$ python3 -q
>>> import numpy as np
>>> from numpy import linalg as LA
>>> np.set_printoptions(precision=2, suppress=True, linewidth=140)
>>> def rd(a):
...     return np.round(a, 2) + 0
... 
>>> X = np.array([[0, 3, 0, 2, -2, 2, 0, -3, -2, 3, -2, -2, 0],
...     [-1, 0, -2, 3, 3, 2, 0, -3, 3, 3, 2, 2, 1],
...     [0, -2, 0, 3, -1, -2, -3, 0, 2, 2, 2, -2, 2],
...     [0, -3, -1, 1, -2, 0, 3, 2, 0, -2, -2, -1, 0],
...     [-2, 1, 1, -3, 3, 2, 0, 1, -2, 0, -1, 3, 0],
...     [1, 0, -3, 3, 0, 2, -2, -2, 3, 2, -3, 0, 2],
...     [-2, 1, 1, 1, 1, 1, 3, -1, 1, 0, 1, 2, 1],
...     [1, 1, 0, -2, -3, -3, -1, 3, 1, -1, -3, -2, -2],
...     [-1, 2, 2, 3, 3, -2, -2, -3, -1, -3, 2, 2, -1],
...     [-3, 0, 3, 0, 2, 1, -3, 2, 0, -2, 1, -1, 2],
...     [-3, -2, 2, 2, -1, -2, 1, -1, 2, 3, -3, 2, 2],
...     [3, -2, -1, -2, 1, -2, 1, 2, -2, -1, -1, -3, 2],
...     [-2, 1, 3, 2, 2, 1, -2, 2, 0, 3, -1, 2, 3]])
>>> print(X)
[[ 0  3  0  2 -2  2  0 -3 -2  3 -2 -2  0]
 [-1  0 -2  3  3  2  0 -3  3  3  2  2  1]
 [ 0 -2  0  3 -1 -2 -3  0  2  2  2 -2  2]
 [ 0 -3 -1  1 -2  0  3  2  0 -2 -2 -1  0]
 [-2  1  1 -3  3  2  0  1 -2  0 -1  3  0]
 [ 1  0 -3  3  0  2 -2 -2  3  2 -3  0  2]
 [-2  1  1  1  1  1  3 -1  1  0  1  2  1]
 [ 1  1  0 -2 -3 -3 -1  3  1 -1 -3 -2 -2]
 [-1  2  2  3  3 -2 -2 -3 -1 -3  2  2 -1]
 [-3  0  3  0  2  1 -3  2  0 -2  1 -1  2]
 [-3 -2  2  2 -1 -2  1 -1  2  3 -3  2  2]
 [ 3 -2 -1 -2  1 -2  1  2 -2 -1 -1 -3  2]
 [-2  1  3  2  2  1 -2  2  0  3 -1  2  3]]
>>> print(np.allclose(X @ X.T, X.T @ X))
False
>>> print(rd(np.sort(np.abs(LA.eigvals(X)))))
[0.75 3.7  3.7  4.37 4.37 4.49 5.54 5.54 6.17 6.17 6.32 6.59 7.12]
>>> print(np.trace(X))
6
>>> print(rd(np.abs(LA.eigvals(X)).max()))
7.12
>>> vec = np.array([2, -3, 1, 3, 2, 0, -1, 1, 2, 2, -1, 1, 1])
>>> print(X @ (2 * vec))
[-16  42  44   6 -16  46  -2 -20  -2   4  42   4  44]
>>> print(X @ np.eye(13)[6])
[ 0.  0. -3.  3.  0. -2.  3. -1. -2. -3.  1.  1. -2.]
>>> print((X * vec).sum(axis=1))
[ -8  21  22   3  -8  23  -1 -10  -1   2  21   2  22]
>>> print(LA.norm(X @ vec) <= LA.norm(X, 2) * LA.norm(vec) + 1e-9)
True
>>> T = np.stack([X, 4 * X, X[::-1]])
>>> print(T.shape)
(3, 13, 13)
>>> print(LA.matrix_rank(T))
[13 13 13]
>>> print(np.einsum("bij,cij->bc", T, T))
[[  645  2580   -14]
 [ 2580 10320   -56]
 [  -14   -56   645]]
>>> f = np.array([3, 1, 1, 2, 3, 3, 3, 1, 1, 0, 3, 2])
>>> r1 = np.array([3, 2, 1, 0, 3, 0])
>>> data = np.outer(f, r1)
>>> print(data)
[[9 6 3 0 9 0]
 [3 2 1 0 3 0]
 [3 2 1 0 3 0]
 [6 4 2 0 6 0]
 [9 6 3 0 9 0]
 [9 6 3 0 9 0]
 [9 6 3 0 9 0]
 [3 2 1 0 3 0]
 [3 2 1 0 3 0]
 [0 0 0 0 0 0]
 [9 6 3 0 9 0]
 [6 4 2 0 6 0]]
>>> # columns 0 and 4 are equal
>>> rng = np.random.default_rng(88964)
>>> M2 = X + rng.integers(-2, 3, (13, 12)) @ rng.integers(-2, 3, (12, 13))
>>> print(M2)
[[  0   1   1   5 -10  -4   1  -5  -3   1  -9  12  -1]
 [  4  -4 -11   0  -1   6   1  -6  -2   2   0   7   1]
 [ -1 -14  -3  -5  -7 -10  -5   2   9  14   5  -2  -6]
 [  2  -1  -2   1  -7   8   4   5  -9 -17  -4   7   1]
 [  8  -3  10   2  -3   5  -2  -3  -1  -3  -6   3   4]
 [  9  -2 -10   0  -2   3  -3   7   0   4  -2  -1   2]
 [ -9  -8  -6  -1  -2 -10   3  -9   2   9  -1   9  -8]
 [  1  -7  -5  -3 -10 -11  -3  -9   5   4  -5   9  -8]
 [  6   6  18  12   8  -2  -9  11  -2   7  10 -24  16]
 [ 12  -3   0  -6   6  -5  -9  12  10   4   8 -11  -1]
 [ -7   7   4  10  -4   0   2   1   0  12  -8  -2   7]
 [  8  -1  -8   0   4  -4   0   7 -11  -8   4   0   7]
 [  6  -3   7   1  10   8  -5  -1  -3  -6  10 -10  12]]
>>> print(LA.matrix_rank(M2 - X, tol=1e-8))
12
>>> Uu, sig, VT = LA.svd(data)
>>> print(np.argmax(sig[:-1] / (sig[1:] + 1e-6)) + 1)
1
>>> print(rd(sig))
[36.21  0.    0.    0.    0.    0.  ]
>>> M2 = Uu[:, :1] @ np.diag(sig[:1]) @ VT[:1]
>>> print(rd(LA.norm(data - M2, 2)), rd(sig[1]))
0.0 0.0
>>> print(LA.matrix_rank(M2))
1
>>> print(rd(LA.norm(data - M2) / LA.norm(data)))
0.0
>>> rk = LA.matrix_rank(data)
>>> print(rk)
1
>>> N = LA.svd(data)[2][rk:].T
>>> print(N.shape)
(6, 5)
>>> print([int(LA.matrix_rank(data[:, :j + 1])) for j in range(6)])
[1, 1, 1, 1, 1, 1]
>>> print(np.allclose(data @ N, 0))
True
>>> print(np.unique(data.round(6), axis=0).shape)
(4, 6)
>>> print(LA.lstsq(data[:-1].T, data[-1])[2])
1
>>> print(np.allclose(data[:-1].T @ LA.lstsq(data[:-1].T, data[-1])[0], data[-1]))
True
>>> print(rd(np.trace(LA.pinv(data) @ data)))
1.0
>>> print([round(float(x), 2) for x in LA.svd(data, compute_uv=False)[:3]])
[36.21, 0.0, 0.0]
>>> print(LA.matrix_rank(data, rtol=0.1))
1
>>> print(LA.cond(data) > 100)
True
>>> M2 = np.array([[0, 5], [2, 4]])
>>> C = np.array([[2, 3, 3], [1, 1, 3], [2, 2, 0]])
>>> W0 = np.kron(M2, C)
>>> print(W0)
[[ 0  0  0 10 15 15]
 [ 0  0  0  5  5 15]
 [ 0  0  0 10 10  0]
 [ 4  6  6  8 12 12]
 [ 2  2  6  4  4 12]
 [ 4  4  0  8  8  0]]
>>> f = np.array([-3, 2])
>>> print(np.array([np.convolve(row, f, "same") for row in W0]))
[[  0   0   0 -30 -25 -15]
 [  0   0   0 -15  -5 -35]
 [  0   0   0 -30 -10  20]
 [-12 -10  -6 -12 -20 -12]
 [ -6  -2 -14   0  -4 -28]
 [-12  -4   8 -24  -8  16]]
>>> print(np.convolve(W0[4], f))
[ -6  -2 -14   0  -4 -28  24]
>>> print(np.polyval(f, W0[4]))
[ -4  -4 -16 -10 -10 -34]
>>> print(np.cross(W0[4, :3], W0[2, :3]))
[0 0 0]
>>> T = np.stack([W0, -3 * W0, W0[::-1]])
>>> print(np.einsum("bij,cij->bc", T, T))
[[ 1845 -5535  1240]
 [-5535 16605 -3720]
 [ 1240 -3720  1845]]
>>> print(T.shape)
(3, 6, 6)
>>> print(rd(LA.norm(T, axis=(1, 2))))
[ 42.95 128.86  42.95]
>>> print(LA.matrix_rank(T.reshape(3, -1)))
2
>>> E = np.load("sample14.npy")
>>> print(E)
[[ -7 -21  -7   6  18   6]
 [ 14 -21  21 -12  18 -18]
 [-21  -7 -14  18   6  12]
 [  1   3   1  -5 -15  -5]
 [ -2   3  -3  10 -15  15]
 [  3   1   2 -15  -5 -10]]
>>> labels = rng.permutation(6)
>>> print(labels)
[5 0 1 4 3 2]
>>> M2 = E[labels][:, labels]
>>> print(M2)
[[-10   3   1  -5 -15   2]
 [  6  -7 -21  18   6  -7]
 [-18  14 -21  18 -12  21]
 [ 15  -2   3 -15  10  -3]
 [ -5   1   3 -15  -5   1]
 [ 12 -21  -7   6  18 -14]]
>>> print(np.trace(M2))
-72
>>> def softmax(z):
...     e = np.exp(z - z.max(axis=-1, keepdims=True))
...     return e / e.sum(axis=-1, keepdims=True)
... 
>>> print(rd(softmax(M2[5])))
[0. 0. 0. 0. 1. 0.]
>>> print(rd(softmax(M2[5] + -2)))
[0. 0. 0. 0. 1. 0.]
>>> print(rd(softmax(10 * M2[5])))
[0. 0. 0. 0. 1. 0.]
>>> print(rd(softmax(M2).sum(axis=1)))
[1. 1. 1. 1. 1. 1.]
>>> att = M2 @ M2.T / np.sqrt(6)
>>> print(rd(softmax(att + np.triu(np.full(att.shape, -np.inf), 1))))
[[1. 0. 0. 0. 0. 0.]
 [0. 1. 0. 0. 0. 0.]
 [0. 0. 1. 0. 0. 0.]
 [0. 0. 0. 1. 0. 0.]
 [0. 0. 0. 0. 1. 0.]
 [0. 0. 0. 0. 0. 1.]]
>>> G = E.T @ E
>>> print(np.diag(G))
[ 700  950  700  854 1159  854]
>>> print(LA.matrix_rank(G))
6
>>> print(rd(LA.svd(E, compute_uv=False) ** 2))
[2871.47 1903.63  228.42  151.43   57.47    4.57]
>>> print(np.allclose(G, G.T))
True
>>> print(G)
[[ 700    0  650 -658    0 -611]
 [   0  950 -200    0 -893  188]
 [ 650 -200  700 -611  188 -658]
 [-658    0 -611  854    0  793]
 [   0 -893  188    0 1159 -244]
 [-611  188 -658  793 -244  854]]
>>> M2 = np.array([[-7, 2, -5],
...     [5, -5, -7],
...     [-8, -1, -4],
...     [9, -1, 8],
...     [3, 0, -4],
...     [-3, -2, 4]])
>>> print(np.einsum("ik,kj->ij", G, M2))
[[-14189   2630 -13808]
 [  3107  -4926  -1526]
 [-14111   3527 -12922]
 [ 14801  -3145  15738]
 [ -1760   4765   -113]
 [ 14324  -4005  15107]]
>>> print(np.einsum("ij->j", G))
[ 81  45  69 378 210 322]
>>> print(LA.matrix_rank(G @ M2))
3
>>> print(rd(softmax(E[1] + -2)))
[0.   0.   0.95 0.   0.05 0.  ]
>>> print(rd(softmax(10 * E[1])))
[0. 0. 1. 0. 0. 0.]
>>> att = E @ E.T / np.sqrt(6)
>>> print(rd(softmax(att + np.triu(np.full(att.shape, -np.inf), 1))))
[[1. 0. 0. 0. 0. 0.]
 [0. 1. 0. 0. 0. 0.]
 [0. 0. 1. 0. 0. 0.]
 [0. 0. 0. 1. 0. 0.]
 [0. 0. 0. 0. 1. 0.]
 [0. 0. 0. 0. 0. 1.]]
>>> print(softmax(att)[1] @ E)
[ 14. -21.  21. -12.  18. -18.]
>>> m1 = np.loadtxt("case1.csv", delimiter=",")
>>> print(m1)
[[-1.  0.  0.  0.  0.  0.  0.  0.  0.  0.]
 [ 2.  2.  0.  0.  0.  0.  0.  0.  0.  0.]
 [-2.  2.  1.  0.  0.  0.  0.  0.  0.  0.]
 [ 1.  2. -1.  0.  0.  0.  0.  0.  0.  0.]
 [ 1.  2.  0. -2.  1.  0.  0.  0.  0.  0.]
 [ 1. -1.  1. -1. -2.  2.  0.  0.  0.  0.]
 [-1.  2. -1.  0.  2. -2.  0.  0.  0.  0.]
 [ 0.  0.  2.  0.  2. -2.  2.  1.  0.  0.]
 [-2.  1.  1. -1.  1.  0. -2. -1.  1.  0.]
 [ 0. -1.  1. -2.  0.  1. -2. -2.  1.  1.]]
>>> M2 = m1 + rng.integers(-2, 3, (10, 9)) @ rng.integers(-2, 3, (9, 10))
>>> print(M2)
[[ -7.   2.  -2.  -3. -13.   5.  -3.   3.  -2.   4.]
 [ 12. -13. -13.  -3.  -2.  -1.  -9. -10.  -9. -13.]
 [-18.  10.  -1.  -4. -10.   8.   1.  14.  -4.   9.]
 [  3.   1.   3.   1.   8.  -6.   3.  -4.  -5.   2.]
 [-17.   9.  -4. -13.   4.  -2.  -3.  11.  -5.   9.]
 [  3.  -9.  -8.  -3.   5.  -4.   1.   5.  -6.  -5.]
 [-20.  11.  -5.  -7.   4.   1.   4.  14.  -4.  13.]
 [  0.   1.  -1.   4.   0.   1.   5.   5.  -1.   2.]
 [  3.  -7.  -7.  -3.  12.   1.   3.  -6.   6.  -5.]
 [ -3.   0.  -2.  -9.   6.  -6.  -6.  -6.  -3.   4.]]
>>> print(rd(LA.svd(M2 - m1, compute_uv=False)))
[53.9  29.3  25.01 16.42 11.15  6.94  3.81  3.18  0.72  0.  ]
>>> print(LA.matrix_rank(M2 - m1, tol=1e-8))
9
>>> rk = LA.matrix_rank(m1)
>>> print(rk)
9
>>> N = LA.svd(m1)[2][rk:].T
>>> print([int(LA.matrix_rank(m1[:, :j + 1])) for j in range(10)])
[1, 2, 3, 4, 5, 6, 7, 8, 9, 9]
>>> print(rd(m1 @ N))
[[0.]
 [0.]
 [0.]
 [0.]
 [0.]
 [0.]
 [0.]
 [0.]
 [0.]
 [0.]]
>>> print(N.shape)
(10, 1)
>>> print(rd(N[:, 0] / N[np.abs(N[:, 0]).round(6).argmax(), 0]))
[ 0.   0.   0.   0.   0.   0.  -0.5  1.   0.   1. ]
>>> print(rd(N @ N.T))
[[ 0.    0.    0.    0.    0.    0.    0.    0.    0.    0.  ]
 [ 0.    0.    0.    0.    0.    0.    0.    0.    0.    0.  ]
 [ 0.    0.    0.    0.    0.    0.    0.    0.    0.    0.  ]
 [ 0.    0.    0.    0.    0.    0.    0.    0.    0.    0.  ]
 [ 0.    0.    0.    0.    0.    0.    0.    0.    0.    0.  ]
 [ 0.    0.    0.    0.    0.    0.    0.    0.    0.    0.  ]
 [ 0.    0.    0.    0.    0.    0.    0.11 -0.22  0.   -0.22]
 [ 0.    0.    0.    0.    0.    0.   -0.22  0.44  0.    0.44]
 [ 0.    0.    0.    0.    0.    0.    0.    0.    0.    0.  ]
 [ 0.    0.    0.    0.    0.    0.   -0.22  0.44  0.    0.44]]
>>> M2 = W0 / LA.norm(W0, axis=1, keepdims=True)
>>> G = M2 @ M2.T
>>> print(rd(LA.norm(M2, axis=1)))
[1. 1. 1. 1. 1. 1.]
>>> print((G - 2 * np.eye(6)).round(6).argmax(axis=1))
[1 0 5 4 3 2]
>>> print(np.argwhere(np.triu(np.abs(G) > 0.95, 1)))
[]
>>> K = np.minimum.outer(np.arange(1, 6), np.arange(1, 6)) * -3
>>> print(K)
[[ -3  -3  -3  -3  -3]
 [ -3  -6  -6  -6  -6]
 [ -3  -6  -9  -9  -9]
 [ -3  -6  -9 -12 -12]
 [ -3  -6  -9 -12 -15]]
>>> f = np.array([-3, 0, 2, -1, 3])
>>> M2 = K + np.outer(f, np.eye(5)[0])
>>> print(rd(LA.det(M2) / LA.det(K)), rd(1 + LA.solve(K, f)[0]))
3.0 3.0
>>> print(LA.matrix_rank(LA.inv(M2) - LA.inv(K), tol=1e-8))
1
>>> mat = np.loadtxt("mat.csv", delimiter=",")
>>> print(rd(mat))
[[-2.13 -1.34 -0.82  0.41 -2.94 -0.4 ]
 [ 0.47 -1.63  0.57  1.13  0.84 -3.29]
 [-2.01 -0.36 -1.71 -2.22  1.88 -0.69]
 [-1.77  0.39  3.42 -1.    0.04 -0.18]
 [ 1.3   1.76 -0.23 -2.15 -1.72 -1.9 ]
 [ 1.54 -2.86  0.59 -2.01 -0.39  0.95]]
>>> M2 = mat / np.sqrt((mat ** 2).mean(axis=1, keepdims=True))
>>> print(LA.matrix_rank(mat - mat.mean(axis=1, keepdims=True)))
5
>>> print(rd(LA.norm(M2, axis=1)))
[2.45 2.45 2.45 2.45 2.45 2.45]
>>> J = np.array([[0.0, 2.0, 2.0, 0.0, 2.0, 0.0, 3.0, 0.0],
...     [1.0, 0.0, 1.0, 2.0, 1.0, 3.0, 0.0, 1.0],
...     [2.0, 3.0, 2.0, 1.0, 0.0, 1.0, 1.0, -2.0],
...     [1.0, 3.0, 3.0, 2.0, 2.0, 1.0, 2.0, 3.0],
...     [2.0, 3.0, 3.0, 2.0, 1.0, 0.0, 3.0, 0.0],
...     [2.0, 1.0, 1.0, 2.0, 2.0, 0.0, 2.0, 3.0],
...     [0.0, 2.0, 3.0, 0.0, 3.0, 0.0, 2.0, 0.0],
...     [0.0, 0.0, 0.0, 0.0, 0.0, 0.0, 0.0, -2.0]])
>>> G = J.T @ J
>>> print(rd(LA.svd(J, compute_uv=False) ** 2))
[139.35  27.55  16.46   7.7    3.08   1.15   0.59   0.13]
>>> print(G)
[[14. 17. 16. 14.  9.  6. 14.  6.]
 [17. 36. 35. 17. 21.  6. 30.  6.]
 [16. 35. 37. 18. 25.  8. 31.  9.]
 [14. 17. 18. 17. 12.  9. 15. 12.]
 [ 9. 21. 25. 12. 23.  5. 23. 13.]
 [ 6.  6.  8.  9.  5. 11.  3.  4.]
 [14. 30. 31. 15. 23.  3. 31. 10.]
 [ 6.  6.  9. 12. 13.  4. 10. 27.]]
>>> print(np.allclose(G, G.T))
True
>>> print(np.trace(G), (J ** 2).sum())
196.0 196.0
>>> print(J.reshape(-1, 2))
[[ 0.  2.]
 [ 2.  0.]
 [ 2.  0.]
 [ 3.  0.]
 [ 1.  0.]
 [ 1.  2.]
 [ 1.  3.]
 [ 0.  1.]
 [ 2.  3.]
 [ 2.  1.]
 [ 0.  1.]
 [ 1. -2.]
 [ 1.  3.]
 [ 3.  2.]
 [ 2.  1.]
 [ 2.  3.]
 [ 2.  3.]
 [ 3.  2.]
 [ 1.  0.]
 [ 3.  0.]
 [ 2.  1.]
 [ 1.  2.]
 [ 2.  0.]
 [ 2.  3.]
 [ 0.  2.]
 [ 3.  0.]
 [ 3.  0.]
 [ 2.  0.]
 [ 0.  0.]
 [ 0.  0.]
 [ 0.  0.]
 [ 0. -2.]]
>>> print(J.reshape(2, -1))
[[ 0.  2.  2.  0.  2.  0.  3.  0.  1.  0.  1.  2.  1.  3.  0.  1.  2.  3.  2.  1.  0.  1.  1. -2.  1.  3.  3.  2.  2.  1.  2.  3.]
 [ 2.  3.  3.  2.  1.  0.  3.  0.  2.  1.  1.  2.  2.  0.  2.  3.  0.  2.  3.  0.  3.  0.  2.  0.  0.  0.  0.  0.  0.  0.  0. -2.]]
>>> T = J.reshape(8, 2, -1)
>>> print(T.transpose(1, 0, 2))
[[[ 0.  2.  2.  0.]
  [ 1.  0.  1.  2.]
  [ 2.  3.  2.  1.]
  [ 1.  3.  3.  2.]
  [ 2.  3.  3.  2.]
  [ 2.  1.  1.  2.]
  [ 0.  2.  3.  0.]
  [ 0.  0.  0.  0.]]

 [[ 2.  0.  3.  0.]
  [ 1.  3.  0.  1.]
  [ 0.  1.  1. -2.]
  [ 2.  1.  2.  3.]
  [ 1.  0.  3.  0.]
  [ 2.  0.  2.  3.]
  [ 3.  0.  2.  0.]
  [ 0.  0.  0. -2.]]]
